$ ipython --no-banner

In [1]: import numpy as np

In [2]: import numpy.linalg as la

In [3]: np.set_printoptions(precision=1, suppress=True, linewidth=160, sign=" ")

In [4]: K = np.loadtxt("dump.csv", delimiter=",")

In [5]: print(K)
[[-3.3  8.9  1.2 -2.4  1.7]
 [-5.8  1.5 -4.6  1.9 -6.3]
 [-0.7  3.2 -2.1  5.5  7.3]
 [-5.7 -3.1 -5.9  2.6  4. ]
 [ 1.9  1.3 -9.2 -1.1  3. ]
 [ 1.4 -0.5 -1.3 -5.4  8.2]
 [-0.3  4.8  3.3 -0.6 -8.1]
 [-7.4  5.8 -3.1  1.5 -0.5]
 [-5.4 -4.1  6.1  4.1 -0.6]
 [ 2.8 -8.   4.3  1.7 -2.5]
 [-9.3  1.7 -2.4  1.8  1.5]
 [ 5.6  5.8 -3.  -3.3  3.8]
 [ 4.9 -5.1  2.9 -4.9  4.1]
 [ 3.  -4.3 -6.5  5.4 -0.2]
 [ 3.1 -5.3  6.3  0.7 -4.7]
 [-0.5 -6.6 -5.8  0.2  4.8]
 [-4.7  1.  -2.3 -4.1  7.4]
 [-8.3 -3.7 -4.   0.1 -1.2]
 [-1.4  2.3 -6.5 -7.  -1.2]
 [ 4.3 -6.3  4.4 -1.6  4.5]
 [-5.2 -4.  -1.7 -0.3 -7.3]
 [-3.2  5.3  3.1  7.2 -0.5]
 [-7.5  2.3 -5.  -1.8 -3. ]
 [ 1.   2.2  6.3 -7.3 -0.8]
 [ 8.2  1.  -2.4 -3.5 -3.8]
 [-2.   5.6  4.2  5.   4.8]
 [ 6.8  4.8 -3.3  0.8  4.4]
 [ 5.8  5.5  2.5 -3.4  4.3]]

In [6]: z = K[:, 2] > np.median(K[:, 2])

In [7]: u = K[z].mean(axis=0) - K[~z].mean(axis=0)

In [8]: print(np.round((((K - K.mean(axis=0)) @ u > 0) == z).mean(), 1))
0.9

In [9]: print(z.astype(int))
[ 1  0  1  0  0  1  1  0  1  1  0  0  1  0  1  0  0  0  0  1  1  1  0  1  0  1  0  1]

In [10]: print(u)
[ 2.  -0.5  7.4  0.3 -0.2]

In [11]: Z = K[[27, 21]].astype(float)

In [12]: for _ in range(3):
    ...:     z = la.norm(K[:, None] - Z, axis=-1).argmin(axis=1)
    ...:     Z = np.array([K[z == j].mean(axis=0) for j in range(2)])
    ...: 

In [13]: print(z)
[ 0  1  1  1  0  0  1  1  1  1  1  0  0  1  1  0  0  1  0  0  1  1  1  0  0  1  0  0]

In [14]: print(np.abs(Z[1] - Z[0]).argmax())
0

In [15]: print(Z[1] - Z[0])
[-5.8 -1.3  0.7  5.6 -4.3]

In [16]: print(np.bincount(z))
[ 13  15]

In [17]: Ac = (K - K.mean(axis=0)) / K.std(axis=0)

In [18]: print(Ac.std(axis=0))
[ 1.  1.  1.  1.  1.]

In [19]: print(np.argwhere(np.abs(Ac) > 2))
[[  6   4]
 [ 21   3]]

In [20]: c = la.lstsq(np.delete(Ac, 3, axis=1), Ac[:, 3])[0]

In [21]: print(np.abs(c).argmax())
0

In [22]: print(round(float(1 - np.var(Ac[:, 3] - np.delete(Ac, 3, axis=1) @ c)), 1))
0.1

In [23]: J = np.loadtxt("w.csv", delimiter=",")

In [24]: print(J)
[[ 9. -6.  3. -2.]
 [-3.  0. -1.  0.]
 [-9.  6. -6.  4.]
 [ 3.  0.  2.  0.]]

In [25]: x = np.array([1, 1, 2, 3])

In [26]: y = J @ x

In [27]: print(y)
[ 3. -5. -3.  7.]

In [28]: print(np.round(la.solve(J.T, J[0]), 1) + 0)
[ 1.  0.  0.  0.]

In [29]: print(la.solve(J, y))
[ 1.  1.  2.  3.]

In [30]: w1 = np.array([[3, 1, 2], [1, 1, 3], [2, 0, 3], [3, 0, 3]])

In [31]: c = np.array([1, 5, 7])

In [32]: H = np.maximum(J @ w1 + c, 0)

In [33]: print(H)
[[ 22.   8.  10.]
 [  0.   2.   0.]
 [  0.   2.   1.]
 [ 14.   8.  19.]]

In [34]: print((H > 0).astype(int))
[[ 1  1  1]
 [ 0  1  0]
 [ 0  1  1]
 [ 1  1  1]]

In [35]: print(la.matrix_rank(H))
3

In [36]: print((H > 0).mean(axis=0))
[ 0.5  1.   0.8]

In [37]: Z = np.array([[0, 0, 0], [0, 1, 1], [2, 0, 1]])

In [38]: print(H @ Z)
[[ 20.   8.  18.]
 [  0.   2.   2.]
 [  2.   2.   3.]
 [ 38.   8.  27.]]

In [39]: print((H @ Z).round(6).argmax(axis=1))
[ 0  1  2  0]

In [40]: M = np.array([[-4, -3, -1, -1, 2, 1, -1, 1],
    ...:     [-3, -4, 2, -1, -2, 0, 1, 0],
    ...:     [-1, 2, -2, 1, -2, 0, 0, -3],
    ...:     [-1, -1, 1, 2, -1, -4, 0, 3],
    ...:     [2, -2, -2, -1, -4, 4, 1, 4],
    ...:     [1, 0, 0, -4, 4, -2, -1, 0],
    ...:     [-1, 1, 0, 0, 1, -1, 4, -1],
    ...:     [1, 0, -3, 3, 4, 0, -1, -2]])

In [41]: q, r_ = la.qr(M)

In [42]: print(np.round(q.T @ q, 1) + 0)
[[ 1.  0.  0.  0.  0.  0.  0.  0.]
 [ 0.  1.  0.  0.  0.  0.  0.  0.]
 [ 0.  0.  1.  0.  0.  0.  0.  0.]
 [ 0.  0.  0.  1.  0.  0.  0.  0.]
 [ 0.  0.  0.  0.  1.  0.  0.  0.]
 [ 0.  0.  0.  0.  0.  1.  0.  0.]
 [ 0.  0.  0.  0.  0.  0.  1.  0.]
 [ 0.  0.  0.  0.  0.  0.  0.  1.]]

In [43]: print(round(np.trace(q @ q.T), 1))
8.0

In [44]: print(r_.round(1) + 0)
[[ 5.8  3.1 -1.4  0.2  0.   1.2 -0.5  0.5]
 [ 0.   5.  -0.3  1.7  1.6 -2.3  0.5 -4.5]
 [ 0.   0.   4.6 -1.6 -1.4 -2.7  0.8  1.1]
 [ 0.   0.   0.  -5.3  1.7  1.  -0.1 -0.2]
 [ 0.   0.   0.   0.   7.4 -2.8 -1.6 -1.5]
 [ 0.   0.   0.   0.   0.   3.9  0.1 -1.5]
 [ 0.   0.   0.   0.   0.   0.  -4.2 -0.1]
 [ 0.   0.   0.   0.   0.   0.   0.   3.7]]

In [45]: print(np.abs(np.diag(r_)))
[ 5.8  5.   4.6  5.3  7.4  3.9  4.2  3.7]
